$ ipython --no-banner

In [1]: import numpy as np

In [2]: np.set_printoptions(precision=2, suppress=True, linewidth=200, floatmode="fixed")

In [3]: J = np.loadtxt("out2.csv", delimiter=",")

In [4]: J
Out[4]: 
array([[-0.66, -2.02, -2.12],
       [ 2.85, -0.93,  0.00],
       [-0.66, -2.02,  2.12]])

In [5]: Y = J / np.linalg.norm(J, axis=1, keepdims=True)

In [6]: G = Y @ Y.T

In [7]: np.linalg.norm(Y, axis=1)
Out[7]: array([1.00, 1.00, 1.00])

In [8]: np.argwhere(np.triu(np.abs(G) > 0.95, 1))
Out[8]: array([], shape=(0, 2), dtype=int64)

In [9]: F = np.load("dump.npy")

In [10]: F
Out[10]: 
array([[-0.14,  0.93, -0.09,  0.32],
       [ 0.28, -0.28, -0.01,  0.92],
       [ 0.85,  0.16, -0.46, -0.22],
       [ 0.42,  0.18,  0.88, -0.07]])

In [11]: # columns are unit length and at right angles

In [12]: t3 = np.stack([F, -3 * F, F[::-1]])

In [13]: np.linalg.matrix_rank(t3.reshape(3, -1))
Out[13]: np.int64(2)

In [14]: np.linalg.matrix_rank(t3)
Out[14]: array([4, 4, 4])

In [15]: proj = np.triu(np.array([[2, 2, -3], [2, 0, -3], [2, 2, 0]]), 1) + np.eye(3)

In [16]: Y = proj @ J @ np.linalg.inv(proj)

In [17]: np.linalg.matrix_rank(Y)
Out[17]: np.int64(3)

In [18]: np.poly(Y)
Out[18]: array([  1.00,  -0.53,   1.60, -27.00])

In [19]: np.round(np.linalg.det(Y), 2)
Out[19]: np.float64(27.0)

In [20]: Y
Out[20]: 
array([[  7.02, -11.87, -23.03],
       [  4.83,  -4.53,  -5.49],
       [ -0.66,  -0.70,  -1.95]])

In [21]: np.linalg.svd(J, compute_uv=False)
Out[21]: array([3.00, 3.00, 3.00])

In [22]: np.round(J.T @ J, 2) + 0
Out[22]: 
array([[9.00, 0.00, 0.00],
       [0.00, 9.00, 0.00],
       [0.00, 0.00, 9.00]])

In [23]: np.round(np.linalg.pinv(J), 2) + 0
Out[23]: 
array([[-0.07,  0.32, -0.07],
       [-0.22, -0.10, -0.22],
       [-0.24,  0.00,  0.24]])
